$ python3 -q
>>> import numpy as np
>>> np.set_printoptions(precision=2, suppress=True, linewidth=120)
>>> data = np.load("layer3.npy")
>>> data
array([[ 0.74, -0.1 , -0.39, -0.35, -0.18, -0.35, -0.14, -0.06, -0.06],
       [-0.1 ,  0.96, -0.15, -0.13, -0.07, -0.13, -0.05, -0.02, -0.02],
       [-0.39, -0.15,  0.44, -0.5 , -0.27, -0.5 , -0.21, -0.09, -0.09],
       [-0.35, -0.13, -0.5 ,  0.55, -0.24, -0.45, -0.19, -0.08, -0.08],
       [-0.18, -0.07, -0.27, -0.24,  0.87, -0.24, -0.1 , -0.04, -0.04],
       [-0.35, -0.13, -0.5 , -0.45, -0.24,  0.55, -0.19, -0.08, -0.08],
       [-0.14, -0.05, -0.21, -0.19, -0.1 , -0.19,  0.92, -0.03, -0.03],
       [-0.06, -0.02, -0.09, -0.08, -0.04, -0.08, -0.03,  0.99, -0.01],
       [-0.06, -0.02, -0.09, -0.08, -0.04, -0.08, -0.03, -0.01,  0.99]])
>>> x = np.array([3, 2, 0, 3, 2, 3, 1, 2, 2])
>>> y = data @ x
>>> y
array([-0.82,  0.53, -5.58, -1.99, -0.64, -1.99, -1.05,  1.12,  1.12])
>>> np.round(np.linalg.solve(data, 2 * y), 2) + 0
array([6., 4., 0., 6., 4., 6., 2., 4., 4.])
>>> np.round(np.linalg.solve(data, data[:, 6]), 2) + 0
array([0., 0., 0., 0., 0., 0., 1., 0., 0.])
>>> np.round(np.linalg.solve(data, y + data[:, 4]), 2) + 0
array([3., 2., 0., 3., 3., 3., 1., 2., 2.])
>>> np.round(np.linalg.solve(data.T, data[0]), 2) + 0
array([1., 0., 0., 0., 0., 0., 0., 0., 0.])
>>> out = np.array([[3, 0], [0, 1]])
>>> cent = np.array([[2, 3], [2, 2]])
>>> mat = np.kron(out, cent)
>>> mat
array([[6, 9, 0, 0],
       [6, 6, 0, 0],
       [0, 0, 2, 3],
       [0, 0, 2, 2]])
>>> def softmax(z):
...     e = np.exp(z - z.max(axis=-1, keepdims=True))
...     return e / e.sum(axis=-1, keepdims=True)
... 
>>> np.round(softmax(10 * mat[1]), 2) + 0
array([0.5, 0.5, 0. , 0. ])
>>> att = mat @ mat.T / np.sqrt(4)
>>> np.round(softmax(att), 2) + 0
array([[1.  , 0.  , 0.  , 0.  ],
       [1.  , 0.  , 0.  , 0.  ],
       [0.  , 0.  , 0.82, 0.18],
       [0.  , 0.  , 0.72, 0.27]])
>>> np.round(softmax(att + np.triu(np.full(att.shape, -np.inf), 1)), 2) + 0
array([[1.  , 0.  , 0.  , 0.  ],
       [1.  , 0.  , 0.  , 0.  ],
       [0.  , 0.  , 1.  , 0.  ],
       [0.  , 0.  , 0.72, 0.27]])
>>> M = np.load("run15.npy")
>>> M
array([[ 5, -4, -1,  3,  5],
       [ 4, 13,  5,  2, -3],
       [ 1,  2,  8,  3, -2],
       [-5, -1,  2, 15,  4],
       [-2,  1, -2,  2,  7]])
>>> out = np.array([[0, 1, 1], [0, 2, 0], [3, 0, 3], [1, 0, 0], [2, 1, 0]])
>>> np.einsum("ik,kj->ij", M, out)
array([[10,  2,  2],
       [11, 27, 19],
       [23,  3, 25],
       [29, -3,  1],
       [10,  7, -8]])
>>> M @ out
array([[10,  2,  2],
       [11, 27, 19],
       [23,  3, 25],
       [29, -3,  1],
       [10,  7, -8]])
>>> out = np.linalg.invert(M)
Traceback (most recent call last):
  File "<python-input-25>", line 1, in <module>
    out = np.linalg.invert(M)
          ^^^^^^^^^^^^^^^^
AttributeError: module 'numpy.linalg' has no attribute 'invert'
>>> out = np.linalg.inv(M)
>>> round(float(np.linalg.det(M) * np.linalg.det(out)), 2)
1.0
>>> (np.abs(out) > 1e-9).astype(int)
array([[1, 1, 1, 1, 1],
       [1, 1, 1, 1, 1],
       [1, 1, 1, 1, 1],
       [1, 1, 1, 1, 1],
       [1, 1, 1, 1, 1]])
>>> np.linalg.inv(out)
array([[ 5., -4., -1.,  3.,  5.],
       [ 4., 13.,  5.,  2., -3.],
       [ 1.,  2.,  8.,  3., -2.],
       [-5., -1.,  2., 15.,  4.],
       [-2.,  1., -2.,  2.,  7.]])
>>> np.round(M @ out, 2) + 0
array([[1., 0., 0., 0., 0.],
       [0., 1., 0., 0., 0.],
       [0., 0., 1., 0., 0.],
       [0., 0., 0., 1., 0.],
       [0., 0., 0., 0., 1.]])
